% python3 -q
>>> import numpy as np
>>> np.set_printoptions(precision=2, suppress=True, linewidth=100)
>>> m1 = np.load("data.npy")
>>> m1
array([[5., 4., 0., 0., 2., 0., 0., 0., 0., 0., 0., 0.],
       [0., 0., 0., 1., 1., 0., 0., 0., 0., 0., 0., 0.],
       [5., 2., 0., 3., 1., 0., 0., 0., 0., 0., 0., 0.],
       [0., 0., 0., 1., 1., 0., 0., 0., 0., 0., 0., 0.],
       [4., 4., 2., 1., 4., 0., 0., 0., 0., 0., 0., 0.],
       [0., 0., 0., 0., 0., 0., 2., 1., 1., 0., 1., 0.],
       [0., 0., 0., 0., 0., 0., 1., 3., 1., 3., 3., 0.],
       [0., 0., 0., 0., 0., 1., 1., 0., 1., 1., 1., 0.],
       [0., 0., 0., 0., 0., 1., 0., 2., 2., 3., 3., 0.],
       [0., 0., 0., 0., 0., 0., 1., 2., 2., 0., 0., 0.],
       [0., 0., 0., 0., 0., 3., 1., 0., 3., 0., 3., 2.],
       [0., 0., 0., 0., 0., 0., 2., 2., 1., 2., 1., 2.]])
>>> rng = np.random.default_rng(311773)
>>> z = rng.permutation(12)
>>> z
array([ 6, 11,  9,  0,  3,  4,  8,  5,  2, 10,  7,  1])
>>> B = m1[z][:, z]
>>> np.round(np.sort(np.abs(np.linalg.eigvals(B))), 2) + 0
array([0.  , 0.65, 1.19, 1.19, 1.19, 1.4 , 1.4 , 2.04, 2.04, 2.55, 8.63, 8.76])
>>> print(B)
[[1. 0. 3. 0. 0. 0. 1. 0. 0. 3. 3. 0.]
 [2. 2. 2. 0. 0. 0. 1. 0. 0. 1. 2. 0.]
 [1. 0. 0. 0. 0. 0. 2. 0. 0. 0. 2. 0.]
 [0. 0. 0. 5. 0. 2. 0. 0. 0. 0. 0. 4.]
 [0. 0. 0. 0. 1. 1. 0. 0. 0. 0. 0. 0.]
 [0. 0. 0. 4. 1. 4. 0. 0. 2. 0. 0. 4.]
 [0. 0. 3. 0. 0. 0. 2. 1. 0. 3. 2. 0.]
 [2. 0. 0. 0. 0. 0. 1. 0. 0. 1. 1. 0.]
 [0. 0. 0. 5. 3. 1. 0. 0. 0. 0. 0. 2.]
 [1. 2. 0. 0. 0. 0. 3. 3. 0. 3. 0. 0.]
 [1. 0. 1. 0. 0. 0. 1. 1. 0. 1. 0. 0.]
 [0. 0. 0. 0. 1. 1. 0. 0. 0. 0. 0. 0.]]
>>> np.trace(B)
np.float64(18.0)
>>> np.allclose(B, m1)
False
>>> u, r1 = m1[8], m1[10]
>>> u @ r1
np.float64(18.0)
>>> p = (u @ r1) / (u @ u) * u
>>> r1 - p
array([ 0.  ,  0.  ,  0.  ,  0.  ,  0.  ,  2.33,  1.  , -1.33,  1.67, -2.  ,  1.  ,  2.  ])
>>> round((r1 - p) @ u, 2)
np.float64(0.0)
>>> p
array([0.  , 0.  , 0.  , 0.  , 0.  , 0.67, 0.  , 1.33, 1.33, 2.  , 2.  , 0.  ])
>>> B = m1 + rng.integers(-2, 3, (12, 11)) @ rng.integers(-2, 3, (11, 12))
>>> B
array([[ -1.,  24.,   6.,   6.,  -5., -12., -13.,   0.,   8.,  -4.,  -7.,   4.],
       [ -7.,   5.,  -1.,   2.,   2.,  -3.,  -7.,   6.,   0., -11.,  -6.,  -8.],
       [ 11.,  -5.,   3.,   6.,   8.,   0.,   3.,   3.,  -1.,  -2.,   0.,   4.],
       [  3.,   7.,   7.,   3.,   4., -10., -10.,  10.,  11.,  -4.,  -2.,   4.],
       [ 13.,   7.,   8.,  -3.,  11.,  -3.,   5.,  -1.,   2.,  12.,   9.,   1.],
       [ -1.,  -5.,  -2.,   4.,  -4.,   0.,   0.,   6.,   4.,  -4.,  -4.,   8.],
       [ -3.,  14.,  -2.,  -1., -11.,  -9.,  -7.,  -6.,   5.,  -6., -10.,   9.],
       [  0.,  -8.,  -1.,  -1.,  -2.,   1.,  -1.,   1.,  -7., -10.,  -2.,  -1.],
       [ -3.,  -8.,   4.,   2.,  -4.,   9.,   4.,   8.,  -7.,  10.,   9.,  -2.],
       [  2.,  -5.,  -3.,   2., -11.,  -6.,  -2.,  -6.,   5.,   0.,   5.,  11.],
       [  0.,  -5.,   4.,   0.,   4.,   9.,   4.,   3.,   8.,   1.,   2.,   7.],
       [  0.,  12.,  14.,  -1.,   2.,  -5.,  -2.,  -2.,  -3.,   0.,  -7.,  12.]])
>>> np.linalg.matrix_rank(B - m1, tol=1e-8)
np.int64(11)
>>> np.abs(B - m1).sum(axis=1)
array([93., 56., 39., 73., 62., 43., 92., 38., 63., 59., 37., 66.])
>>> cent = np.sign(np.array([[0, -2, 1, -2], [-2, 1, -1, -1], [0, 1, 1, 2], [2, 2, 2, 1]]))
>>> B = (np.tril(cent, -1) + np.eye(4)) @ (np.triu(cent, 1) + np.eye(4))
>>> evals = np.array([3, 2, 1, 1])
>>> F = np.rint(B * evals @ np.linalg.inv(B)) + 0
>>> F
array([[ 1.,  2., -5.,  4.],
       [ 0., -1.,  6., -4.],
       [ 0.,  0.,  2.,  0.],
       [ 0.,  2., -4.,  5.]])
>>> W1 = np.array([[2, 2, 1], [1, 2, 1], [2, 0, 1], [2, 2, 1]])
>>> c = np.array([-3, -2, 3])
>>> H = np.maximum(F @ W1 + c, 0)
>>> H
array([[ 0., 12.,  5.],
       [ 0.,  0.,  4.],
       [ 1.,  0.,  5.],
       [ 1., 12.,  6.]])
>>> (H > 0).astype(int)
array([[0, 1, 1],
       [0, 0, 1],
       [1, 0, 1],
       [1, 1, 1]])
>>> print(np.linalg.matrix_rank(H))
3
>>> cent = np.array([[9, 2], [6, 6], [1, 9]])
>>> (H @ cent).round(6).argmax(axis=1)
array([1, 1, 1, 1])
>>> u = np.array([1, 5, 8, 2])
>>> B = F + np.outer(u, np.eye(4)[1])
>>> np.linalg.matrix_rank(np.linalg.inv(B) - np.linalg.inv(F), tol=1e-8)
np.int64(1)
>>> np.linalg.matrix_rank(B - F)
np.int64(1)
>>> np.round(np.linalg.det(B) / np.linalg.det(F), 2), np.round(1 + np.linalg.solve(F, u)[1], 2)
(np.float64(-6.67), np.float64(-6.67))
>>> B
array([[ 1.,  3., -5.,  4.],
       [ 0.,  4.,  6., -4.],
       [ 0.,  8.,  2.,  0.],
       [ 0.,  4., -4.,  5.]])
>>> np.round(np.linalg.norm(F, 1), 2), round(np.linalg.norm(F, np.inf), 2)
(np.float64(17.0), np.float64(12.0))
>>> np.round(np.linalg.norm(F, 2), 2)
np.float64(11.93)
>>> print(np.round(np.linalg.norm(F, "nuc"), 2))
15.3
>>> T = np.stack([F, 2 * F, F[::-1]])
>>> np.linalg.det(T)
array([ 6., 96.,  6.])
>>> print(np.linalg.matrix_rank(T))
[4 4 4]
>>> A = np.load("run7.npy")
>>> A
array([[ 0.2 , -0.04,  0.12, -0.12,  0.12,  0.04, -0.12, -0.04,  0.04, -0.12,  0.12, -0.04, -0.12,
         0.12,  0.2 ],
       [-0.04,  0.01, -0.02,  0.02, -0.02, -0.01,  0.02,  0.01, -0.01,  0.02, -0.02,  0.01,  0.02,
        -0.02, -0.04],
       [ 0.12, -0.02,  0.07, -0.07,  0.07,  0.02, -0.07, -0.02,  0.02, -0.07,  0.07, -0.02, -0.07,
         0.07,  0.12],
       [-0.12,  0.02, -0.07,  0.07, -0.07, -0.02,  0.07,  0.02, -0.02,  0.07, -0.07,  0.02,  0.07,
        -0.07, -0.12],
       [ 0.12, -0.02,  0.07, -0.07,  0.07,  0.02, -0.07, -0.02,  0.02, -0.07,  0.07, -0.02, -0.07,
         0.07,  0.12],
       [ 0.04, -0.01,  0.02, -0.02,  0.02,  0.01, -0.02, -0.01,  0.01, -0.02,  0.02, -0.01, -0.02,
         0.02,  0.04],
       [-0.12,  0.02, -0.07,  0.07, -0.07, -0.02,  0.07,  0.02, -0.02,  0.07, -0.07,  0.02,  0.07,
        -0.07, -0.12],
       [-0.04,  0.01, -0.02,  0.02, -0.02, -0.01,  0.02,  0.01, -0.01,  0.02, -0.02,  0.01,  0.02,
        -0.02, -0.04],
       [ 0.04, -0.01,  0.02, -0.02,  0.02,  0.01, -0.02, -0.01,  0.01, -0.02,  0.02, -0.01, -0.02,
         0.02,  0.04],
       [-0.12,  0.02, -0.07,  0.07, -0.07, -0.02,  0.07,  0.02, -0.02,  0.07, -0.07,  0.02,  0.07,
        -0.07, -0.12],
       [ 0.12, -0.02,  0.07, -0.07,  0.07,  0.02, -0.07, -0.02,  0.02, -0.07,  0.07, -0.02, -0.07,
         0.07,  0.12],
       [-0.04,  0.01, -0.02,  0.02, -0.02, -0.01,  0.02,  0.01, -0.01,  0.02, -0.02,  0.01,  0.02,
        -0.02, -0.04],
       [-0.12,  0.02, -0.07,  0.07, -0.07, -0.02,  0.07,  0.02, -0.02,  0.07, -0.07,  0.02,  0.07,
        -0.07, -0.12],
       [ 0.12, -0.02,  0.07, -0.07,  0.07,  0.02, -0.07, -0.02,  0.02, -0.07,  0.07, -0.02, -0.07,
         0.07,  0.12],
       [ 0.2 , -0.04,  0.12, -0.12,  0.12,  0.04, -0.12, -0.04,  0.04, -0.12,  0.12, -0.04, -0.12,
         0.12,  0.2 ]])
>>> vec = np.array([1, -1, -1, 2, -2, -2, 0, 2, -1, 2, 0, -2, 0, -1, -1])
>>> np.sign((A @ vec).round(6))
array([-1.,  1., -1.,  1., -1., -1.,  1.,  1., -1.,  1., -1.,  1.,  1., -1., -1.])
>>> print(A @ (2 * vec))
[-2.05  0.41 -1.23  1.23 -1.23 -0.41  1.23  0.41 -0.41  1.23 -1.23  0.41  1.23 -1.23 -2.05]
>>> A @ np.eye(15)[2]
array([ 0.12, -0.02,  0.07, -0.07,  0.07,  0.02, -0.07, -0.02,  0.02, -0.07,  0.07, -0.02, -0.07,
        0.07,  0.12])
>>> (A @ vec).argmax()
np.int64(3)
>>> A @ np.ones(15)
array([ 0.35, -0.07,  0.21, -0.21,  0.21,  0.07, -0.21, -0.07,  0.07, -0.21,  0.21, -0.07, -0.21,
        0.21,  0.35])
>>> evals, evecs = np.linalg.eigh(A)
>>> print((evals > 1e-8).sum(), (evals < -1e-8).sum())
1 0
>>> print(np.abs(evecs[:, -1]))
[0.44 0.09 0.27 0.27 0.27 0.09 0.27 0.09 0.09 0.27 0.27 0.09 0.27 0.27 0.44]
>>> np.round(np.linalg.svd(A, compute_uv=False), 2) + 0
array([1., 0., 0., 0., 0., 0., 0., 0., 0., 0., 0., 0., 0., 0., 0.])
>>> evals.round(2) + 0
array([0., 0., 0., 0., 0., 0., 0., 0., 0., 0., 0., 0., 0., 0., 1.])
>>> print(np.linalg.eigvalsh(A + -2 * np.eye(15)))
[-2. -2. -2. -2. -2. -2. -2. -2. -2. -2. -2. -2. -2. -2. -1.]
>>> np.round(evals.sum(), 2), round(np.trace(A), 2)
(np.float64(1.0), np.float64(1.0))
>>> np.abs(evecs[:, -1]).round(6).argmax()
np.int64(0)
>>> z = rng.permutation(15)
>>> print(z)
[ 9 14  1  0 13  7  5 12  2  6 10  4 11  3  8]
>>> B = A[z][:, z]
>>> round(np.trace(B), 2)
np.float64(1.0)
